$ ipython --no-banner

In [1]: import numpy as np

In [2]: import numpy.linalg as la

In [3]: np.set_printoptions(precision=1, suppress=True, linewidth=140)

In [4]: theta = np.deg2rad(30)

In [5]: X = np.eye(9)

In [6]: X[np.ix_([3, 1], [3, 1])] = [[np.cos(theta), -np.sin(theta)], [np.sin(theta), np.cos(theta)]]

In [7]: X
Out[7]: 
array([[ 1. ,  0. ,  0. ,  0. ,  0. ,  0. ,  0. ,  0. ,  0. ],
       [ 0. ,  0.9,  0. ,  0.5,  0. ,  0. ,  0. ,  0. ,  0. ],
       [ 0. ,  0. ,  1. ,  0. ,  0. ,  0. ,  0. ,  0. ,  0. ],
       [ 0. , -0.5,  0. ,  0.9,  0. ,  0. ,  0. ,  0. ,  0. ],
       [ 0. ,  0. ,  0. ,  0. ,  1. ,  0. ,  0. ,  0. ,  0. ],
       [ 0. ,  0. ,  0. ,  0. ,  0. ,  1. ,  0. ,  0. ,  0. ],
       [ 0. ,  0. ,  0. ,  0. ,  0. ,  0. ,  1. ,  0. ,  0. ],
       [ 0. ,  0. ,  0. ,  0. ,  0. ,  0. ,  0. ,  1. ,  0. ],
       [ 0. ,  0. ,  0. ,  0. ,  0. ,  0. ,  0. ,  0. ,  1. ]])

In [8]: out = X / np.sqrt((X ** 2).mean(axis=1, keepdims=True))

In [9]: la.matrix_rank(X - X.mean(axis=1, keepdims=True))
Out[9]: np.int64(8)

In [10]: out[5]
Out[10]: array([0., 0., 0., 0., 0., 3., 0., 0., 0.])

In [11]: x0 = np.array([1, 0, 1, 1, 0, 1, 2, 0, 2])

In [12]: target = X @ x0

In [13]: target
Out[13]: array([1. , 0.5, 1. , 0.9, 0. , 1. , 2. , 0. , 2. ])

In [14]: np.round(la.solve(X, 3 * target), 1) + 0
Out[14]: array([3., 0., 3., 3., 0., 3., 6., 0., 6.])

In [15]: la.solve(X.T, X[6])
Out[15]: array([0., 0., 0., 0., 0., 0., 1., 0., 0.])

In [16]: la.solve(X, X[:, 6])
Out[16]: array([0., 0., 0., 0., 0., 0., 1., 0., 0.])

In [17]: la.solve(X, target + X[:, 7])
Out[17]: array([1., 0., 1., 1., 0., 1., 2., 1., 2.])

In [18]: A = np.loadtxt("layer19.csv", delimiter=",")

In [19]: A
Out[19]: 
array([[ 1. ,  0. ,  0. ,  0. ,  0. ],
       [ 0. ,  1. ,  0. ,  0. ,  0. ],
       [ 0. ,  0. ,  1. ,  0. ,  0. ],
       [ 0. ,  0. ,  0. , -0.5, -0.9],
       [ 0. ,  0. ,  0. ,  0.9, -0.5]])

In [20]: P = np.triu(np.array([[2, 3, 0, 3, 3],
    ...:     [1, 2, 1, 2, 1],
    ...:     [3, 2, 1, 2, 3],
    ...:     [0, 0, 2, 3, 1],
    ...:     [0, 3, 2, 0, 1]]), 1) + np.eye(5)

In [21]: out = P @ A @ la.inv(P)

In [22]: la.matrix_rank(out)
Out[22]: np.int64(5)

In [23]: out
Out[23]: 
array([[ 1. ,  0. ,  0. , -1.9, -5.2],
       [ 0. ,  1. ,  0. , -2.1, -1.1],
       [ 0. ,  0. ,  1. , -0.4, -5.8],
       [ 0. ,  0. ,  0. ,  0.4, -1.7],
       [ 0. ,  0. ,  0. ,  0.9, -1.4]])

In [24]: round(np.trace(out), 1), np.trace(A)
Out[24]: (np.float64(2.0), np.float64(2.0))

In [25]: K = np.load("sample5.npy")

In [26]: K
Out[26]: 
array([[ 53,   3,  -2,   2,   2],
       [  1, -31,   0,   2,  -1],
       [ -3,   0,  53,   0,   3],
       [  2,   1,  -1, -40,  -3],
       [  2,   0,  -3,   2,  42]])

In [27]: la.svd(K, compute_uv=False)
Out[27]: array([55.8, 50.9, 43.5, 38.6, 30.7])

In [28]: K.shape
Out[28]: (5, 5)

In [29]: la.rank(K)
---------------------------------------------------------------------------
AttributeError                            Traceback (most recent call last)
Cell In[29], line 1
----> 1 la.rank(K)

AttributeError: module 'numpy.linalg' has no attribute 'rank'

In [30]: K - K[0]
Out[30]: 
array([[  0,   0,   0,   0,   0],
       [-52, -34,   2,   0,  -3],
       [-56,  -3,  55,  -2,   1],
       [-51,  -2,   1, -42,  -5],
       [-51,  -3,  -1,   0,  40]])

In [31]: np.abs(K).max()
Out[31]: np.int64(53)

In [32]: K.mean(axis=0)
Out[32]: array([11. , -5.4,  9.4, -6.8,  8.6])

In [33]: u = np.array([-3, -5, -5, -1, -4])

In [34]: out = K + np.outer(u, np.eye(5)[1])

In [35]: round(la.det(out) / la.det(K), 1), round(1 + la.solve(K, u)[1], 1)
Out[35]: (np.float64(1.2), np.float64(1.2))

In [36]: out
Out[36]: 
array([[ 53.,   0.,  -2.,   2.,   2.],
       [  1., -36.,   0.,   2.,  -1.],
       [ -3.,  -5.,  53.,   0.,   3.],
       [  2.,   0.,  -1., -40.,  -3.],
       [  2.,  -4.,  -3.,   2.,  42.]])

In [37]: def softmax(z):
    ...:     e = np.exp(z - z.max(axis=-1, keepdims=True))
    ...:     return e / e.sum(axis=-1, keepdims=True)
    ...: 

In [38]: softmax(out).sum(axis=1)
Out[38]: array([1., 1., 1., 1., 1.])

In [39]: np.round(softmax(out[0]), 1) + 0
Out[39]: array([1., 0., 0., 0., 0.])

In [40]: att = out @ out.T / np.sqrt(5)

In [41]: softmax(att).round(6).argmax(axis=1)
Out[41]: array([0, 1, 2, 3, 4])

In [42]: np.round(softmax(att), 1) + 0
Out[42]: 
array([[1., 0., 0., 0., 0.],
       [0., 1., 0., 0., 0.],
       [0., 0., 1., 0., 0.],
       [0., 0., 0., 1., 0.],
       [0., 0., 0., 0., 1.]])

In [43]: softmax(att)[0] @ out
Out[43]: array([53.,  0., -2.,  2.,  2.])

In [44]: mat = np.loadtxt("run8.csv", delimiter=",")

In [45]: mat
Out[45]: 
array([[-1.,  2., -1.,  1.],
       [-4.,  5., -2.,  2.],
       [-4.,  5.,  0.,  0.],
       [-4.,  5., -2.,  2.]])

In [46]: x0 = np.array([3, 3, 1, 2, 2, 2, 2, 2, 2])

In [47]: [p for p in range(1, 25) if np.allclose(la.matrix_power(X, p), np.eye(9))]
Out[47]: [12, 24]

In [48]: np.sort(np.abs(np.degrees(np.angle(la.eigvals(X)))))
Out[48]: array([ 0.,  0.,  0.,  0.,  0.,  0.,  0., 30., 30.])

In [49]: round(float(la.norm(x0)), 1), np.round(la.norm(X @ x0), 1)
Out[49]: (6.6, np.float64(6.6))

In [50]: la.inv(X)
Out[50]: 
array([[ 1. ,  0. ,  0. ,  0. ,  0. ,  0. ,  0. ,  0. ,  0. ],
       [ 0. ,  0.9,  0. , -0.5,  0. ,  0. ,  0. ,  0. ,  0. ],
       [ 0. ,  0. ,  1. ,  0. ,  0. ,  0. ,  0. ,  0. ,  0. ],
       [ 0. ,  0.5,  0. ,  0.9,  0. ,  0. ,  0. ,  0. ,  0. ],
       [ 0. ,  0. ,  0. ,  0. ,  1. ,  0. ,  0. ,  0. ,  0. ],
       [ 0. ,  0. ,  0. ,  0. ,  0. ,  1. ,  0. ,  0. ,  0. ],
       [ 0. ,  0. ,  0. ,  0. ,  0. ,  0. ,  1. ,  0. ,  0. ],
       [ 0. ,  0. ,  0. ,  0. ,  0. ,  0. ,  0. ,  1. ,  0. ],
       [ 0. ,  0. ,  0. ,  0. ,  0. ,  0. ,  0. ,  0. ,  1. ]])

In [51]: 9 - la.matrix_rank(X - np.eye(9), tol=1e-8)
Out[51]: np.int64(7)

In [52]: X.T @ (X @ x0)
Out[52]: array([3., 3., 1., 2., 2., 2., 2., 2., 2.])

In [53]: np.round(la.svd(mat, compute_uv=False), 1) + 0
Out[53]: array([11.8,  2.3,  0.4,  0. ])

In [54]: np.diff(mat, axis=0)
Out[54]: 
array([[-3.,  3., -1.,  1.],
       [ 0.,  0.,  2., -2.],
       [ 0.,  0., -2.,  2.]])

In [55]: mat - mat[0]
Out[55]: 
array([[ 0.,  0.,  0.,  0.],
       [-3.,  3., -1.,  1.],
       [-3.,  3.,  1., -1.],
       [-3.,  3., -1.,  1.]])

In [56]: mat.sum(axis=0)
Out[56]: array([-13.,  17.,  -5.,   5.])

In [57]: mat.sum(axis=1)
Out[57]: array([1., 1., 1., 1.])

In [58]: mat[4]
---------------------------------------------------------------------------
IndexError                                Traceback (most recent call last)
Cell In[58], line 1
----> 1 mat[4]

IndexError: index 4 is out of bounds for axis 0 with size 4

In [59]: round(float(la.norm(mat[0] - mat[3])), 1)
Out[59]: 4.5

In [60]: round(la.norm(mat, "nuc"), 1)
Out[60]: np.float64(14.6)

In [61]: np.round(la.norm(mat, 1), 1), round(la.norm(mat, np.inf), 1)
Out[61]: (np.float64(17.0), np.float64(13.0))

In [62]: la.norm(mat, axis=1).argmax()
Out[62]: np.int64(1)

In [63]: np.round(la.norm(mat) ** 2 / la.norm(mat, 2) ** 2, 1)
Out[63]: np.float64(1.0)

In [64]: la.norm(mat, axis=0)
Out[64]: array([7. , 8.9, 3. , 3. ])

In [65]: np.round(la.norm(mat, 2) / la.norm(mat), 1)
Out[65]: np.float64(1.0)

In [66]: np.argsort(-la.norm(mat, axis=0).round(6), kind="stable")[:3]
Out[66]: array([1, 0, 2])

In [67]: E = np.loadtxt("block7.csv", delimiter=",")

In [68]: E
Out[68]: 
array([[ 0.,  0., -1.,  1.,  0.,  0.,  2.,  0.,  0.,  0.,  0.],
       [ 0., -1.,  0.,  0.,  0.,  0.,  0.,  0.,  0.,  0.,  0.],
       [ 2.,  0.,  0., -1.,  0.,  0., -2., -1.,  0.,  0.,  0.],
       [-1.,  0.,  1.,  0.,  0.,  0.,  0.,  2.,  0.,  0.,  0.],
       [ 0.,  0.,  0.,  0., -2.,  0.,  0.,  0., -1., -1.,  0.],
       [ 0.,  0.,  0.,  0.,  2., -2.,  0.,  0.,  2.,  1.,  0.],
       [-2.,  0., -2., -1.,  0.,  0.,  0.,  2.,  0.,  0.,  0.],
       [-1.,  0.,  2., -1.,  0.,  0., -1., -1.,  0.,  0.,  0.],
       [ 0.,  0.,  0.,  0., -1.,  2.,  0.,  0.,  0.,  1.,  0.],
       [ 0.,  0.,  0.,  0.,  2.,  1.,  0.,  0., -1.,  2., -1.],
       [ 0.,  0.,  0.,  0., -2.,  0.,  0.,  0.,  1.,  1., -2.]])

In [69]: out = E / np.sqrt((E ** 2).mean(axis=1, keepdims=True))

In [70]: out[4]
Out[70]: array([ 0. ,  0. ,  0. ,  0. , -2.7,  0. ,  0. ,  0. , -1.4, -1.4,  0. ])

In [71]: la.matrix_rank(E - E.mean(axis=1, keepdims=True))
Out[71]: np.int64(10)

In [72]: la.matrix_rank(out) == la.matrix_rank(E)
Out[72]: np.True_

In [73]: la.svd(E, compute_uv=False)
Out[73]: array([4.6, 4.6, 3.5, 3.4, 3.1, 2.7, 1.6, 1.5, 1. , 0.4, 0.3])

In [74]: np.abs(E).max()
Out[74]: np.float64(2.0)

In [75]: E.sum(axis=0)
Out[75]: array([-2., -1.,  0., -2., -1.,  1., -1.,  2.,  1.,  4., -3.])

In [76]: np.unravel_index(np.abs(E).argmax(), E.shape)
Out[76]: (np.int64(0), np.int64(6))

In [77]: E[:, 11]
---------------------------------------------------------------------------
IndexError                                Traceback (most recent call last)
Cell In[77], line 1
----> 1 E[:, 11]

IndexError: index 11 is out of bounds for axis 1 with size 11

In [78]: la.matrix_rank(E)
Out[78]: np.int64(11)

In [79]: np.count_nonzero(E)
Out[79]: np.int64(39)

In [80]: E.shape
Out[80]: (11, 11)

In [81]: np.diff(E, axis=0)
Out[81]: 
array([[ 0., -1.,  1., -1.,  0.,  0., -2.,  0.,  0.,  0.,  0.],
       [ 2.,  1.,  0., -1.,  0.,  0., -2., -1.,  0.,  0.,  0.],
       [-3.,  0.,  1.,  1.,  0.,  0.,  2.,  3.,  0.,  0.,  0.],
       [ 1.,  0., -1.,  0., -2.,  0.,  0., -2., -1., -1.,  0.],
       [ 0.,  0.,  0.,  0.,  4., -2.,  0.,  0.,  3.,  2.,  0.],
       [-2.,  0., -2., -1., -2.,  2.,  0.,  2., -2., -1.,  0.],
       [ 1.,  0.,  4.,  0.,  0.,  0., -1., -3.,  0.,  0.,  0.],
       [ 1.,  0., -2.,  1., -1.,  2.,  1.,  1.,  0.,  1.,  0.],
       [ 0.,  0.,  0.,  0.,  3., -1.,  0.,  0., -1.,  1., -1.],
       [ 0.,  0.,  0.,  0., -4., -1.,  0.,  0.,  2., -1., -1.]])

In [82]: E.sum(axis=1)
Out[82]: array([ 2., -1., -2.,  2., -4.,  3., -3., -2.,  2.,  3., -2.])

In [83]: rng = np.random.default_rng(6758)

In [84]: labels = rng.permutation(11)

In [85]: labels
Out[85]: array([ 9,  1,  2,  6,  3,  5,  0,  7, 10,  8,  4])

In [86]: out = E[labels][:, labels]

In [87]: round(la.det(out), 1), np.round(la.det(E[labels]), 1)
Out[87]: (np.float64(-570.0), np.float64(-570.0))

In [88]: np.diag(out)
Out[88]: array([ 2., -1.,  0.,  0.,  0., -2.,  0., -1., -2.,  0., -2.])

In [89]: out
Out[89]: 
array([[ 2.,  0.,  0.,  0.,  0.,  1.,  0.,  0., -1., -1.,  2.],
       [ 0., -1.,  0.,  0.,  0.,  0.,  0.,  0.,  0.,  0.,  0.],
       [ 0.,  0.,  0., -2., -1.,  0.,  2., -1.,  0.,  0.,  0.],
       [ 0.,  0., -2.,  0., -1.,  0., -2.,  2.,  0.,  0.,  0.],
       [ 0.,  0.,  1.,  0.,  0.,  0., -1.,  2.,  0.,  0.,  0.],
       [ 1.,  0.,  0.,  0.,  0., -2.,  0.,  0.,  0.,  2.,  2.],
       [ 0.,  0., -1.,  2.,  1.,  0.,  0.,  0.,  0.,  0.,  0.],
       [ 0.,  0.,  2., -1., -1.,  0., -1., -1.,  0.,  0.,  0.],
       [ 1.,  0.,  0.,  0.,  0.,  0.,  0.,  0., -2.,  1., -2.],
       [ 1.,  0.,  0.,  0.,  0.,  2.,  0.,  0.,  0.,  0., -1.],
       [-1.,  0.,  0.,  0.,  0.,  0.,  0.,  0.,  0., -1., -2.]])

In [90]: np.sort(np.abs(la.eigvals(out)))
Out[90]: array([0.8, 0.8, 0.8, 1. , 2.1, 2.1, 2.1, 2.5, 3.6, 3.6, 4. ])

In [91]: np.allclose(out, E)
Out[91]: False
